% python3 -q
>>> import numpy as np
>>> from numpy import linalg as LA
>>> np.set_printoptions(precision=1, suppress=True, linewidth=100)
>>> m1 = np.loadtxt("a.csv", delimiter=",")
>>> m1
array([[-0.1, -0.3, -0.1,  0.9,  0.2],
       [-0.4, -0.3, -0.2, -0.3,  0.8],
       [-0.7,  0.4, -0.6,  0.1, -0.3],
       [-0.3,  0.6,  0.6,  0.2,  0.3],
       [ 0.6,  0.5, -0.5,  0.1,  0.4]])
>>> round(LA.norm(m1), 1)
np.float64(2.2)
>>> m1 - m1[0]
array([[ 0. ,  0. ,  0. ,  0. ,  0. ],
       [-0.3,  0.1, -0.1, -1.2,  0.7],
       [-0.6,  0.7, -0.5, -0.9, -0.4],
       [-0.2,  1. ,  0.7, -0.7,  0.1],
       [ 0.7,  0.9, -0.4, -0.8,  0.2]])
>>> LA.svd(m1, compute_uv=False)
array([1., 1., 1., 1., 1.])
>>> m1.sum(axis=0)
array([-0.8,  0.9, -0.7,  1. ,  1.4])
>>> np.round(m1.T @ m1, 1) + 0
array([[1., 0., 0., 0., 0.],
       [0., 1., 0., 0., 0.],
       [0., 0., 1., 0., 0.],
       [0., 0., 0., 1., 0.],
       [0., 0., 0., 0., 1.]])
>>> LA.svd(m1, compute_uv=False)
array([1., 1., 1., 1., 1.])
>>> LA.pinv(m1)
array([[-0.1, -0.4, -0.7, -0.3,  0.6],
       [-0.3, -0.3,  0.4,  0.6,  0.5],
       [-0.1, -0.2, -0.6,  0.6, -0.5],
       [ 0.9, -0.3,  0.1,  0.2,  0.1],
       [ 0.2,  0.8, -0.3,  0.3,  0.4]])
>>> LA.norm(m1, axis=0)
array([1., 1., 1., 1., 1.])
>>> P = np.triu(np.array([[2, 3, 2, 0, 1],
...     [0, 2, 0, 3, 3],
...     [3, 0, 3, 2, 1],
...     [2, 3, 3, 0, 1],
...     [2, 1, 0, 2, 2]]), 1) + np.eye(5)
>>> out = P @ m1 @ LA.inv(P)
>>> round(np.trace(out), 1), round(np.trace(m1), 1)
(np.float64(-0.4), np.float64(-0.4))
>>> LA.matrix_rank(out)
np.int64(5)
>>> t = np.radians(135)
>>> r_ = np.eye(5)
>>> r_[1, 1] = r_[3, 3] = np.cos(t)
>>> r_[1, 3], r_[3, 1] = -np.sin(t), np.sin(t)
>>> r_
array([[ 1. ,  0. ,  0. ,  0. ,  0. ],
       [ 0. , -0.7,  0. , -0.7,  0. ],
       [ 0. ,  0. ,  1. ,  0. ,  0. ],
       [ 0. ,  0.7,  0. , -0.7,  0. ],
       [ 0. ,  0. ,  0. ,  0. ,  1. ]])
>>> out = m1 @ r_.T
>>> np.allclose(m1 @ m1.T, out @ out.T)
True
>>> np.allclose(LA.norm(m1, axis=1), LA.norm(out, axis=1))
True
>>> out.round(1) + 0
array([[-0.1, -0.4, -0.1, -0.9,  0.2],
       [-0.4,  0.4, -0.2,  0. ,  0.8],
       [-0.7, -0.3, -0.6,  0.2, -0.3],
       [-0.3, -0.6,  0.6,  0.3,  0.3],
       [ 0.6, -0.5, -0.5,  0.3,  0.4]])
>>> round(float(LA.det(r_)), 1), round(float(np.trace(r_)), 1)
(1.0, 1.6)
>>> LA.svd(m1, compute_uv=False), LA.svd(out, compute_uv=False)
(array([1., 1., 1., 1., 1.]), array([1., 1., 1., 1., 1.]))
>>> np.round(out.T @ out, 1) + 0
array([[1., 0., 0., 0., 0.],
       [0., 1., 0., 0., 0.],
       [0., 0., 1., 0., 0.],
       [0., 0., 0., 1., 0.],
       [0., 0., 0., 0., 1.]])
>>> LA.svd(out, compute_uv=False)
array([1., 1., 1., 1., 1.])
>>> np.round(LA.pinv(out), 1) + 0
array([[-0.1, -0.4, -0.7, -0.3,  0.6],
       [-0.4,  0.4, -0.3, -0.6, -0.5],
       [-0.1, -0.2, -0.6,  0.6, -0.5],
       [-0.9,  0. ,  0.2,  0.3,  0.3],
       [ 0.2,  0.8, -0.3,  0.3,  0.4]])
>>> round(float(out[:, 3] @ out[:, 2]), 1)
0.0
>>> arr = np.load("data.npy")
>>> arr
array([[-2, -1,  0,  1,  2,  3,  4,  5,  6],
       [ 7,  8,  9, 10, 11, 12, 13, 14, 15],
       [16, 17, 18, 19, 20, 21, 22, 23, 24],
       [25, 26, 27, 28, 29, 30, 31, 32, 33]])
>>> Uu, sigma, vt = LA.svd(arr)
>>> np.argmax(sigma[:-1] / (sigma[1:] + 1e-6)) + 1
np.int64(2)
>>> sigma.round(1) + 0
array([111.6,   8.4,   0. ,   0. ])
>>> out = Uu[:, :2] @ np.diag(sigma[:2]) @ vt[:2]
>>> out.round(1) + 0
array([[-2., -1.,  0.,  1.,  2.,  3.,  4.,  5.,  6.],
       [ 7.,  8.,  9., 10., 11., 12., 13., 14., 15.],
       [16., 17., 18., 19., 20., 21., 22., 23., 24.],
       [25., 26., 27., 28., 29., 30., 31., 32., 33.]])
>>> np.round(LA.norm(arr - out, 2), 1), np.round(sigma[2], 1)
(np.float64(0.0), np.float64(0.0))
>>> LA.matrix_rank(out)
np.int64(2)
>>> np.round(np.abs(arr - out).max(), 1)
np.float64(0.0)
>>> LA.matrix_rank(arr, rtol=0.05)
np.int64(2)
>>> round(LA.norm(arr - out) / LA.norm(arr), 1)
np.float64(0.0)
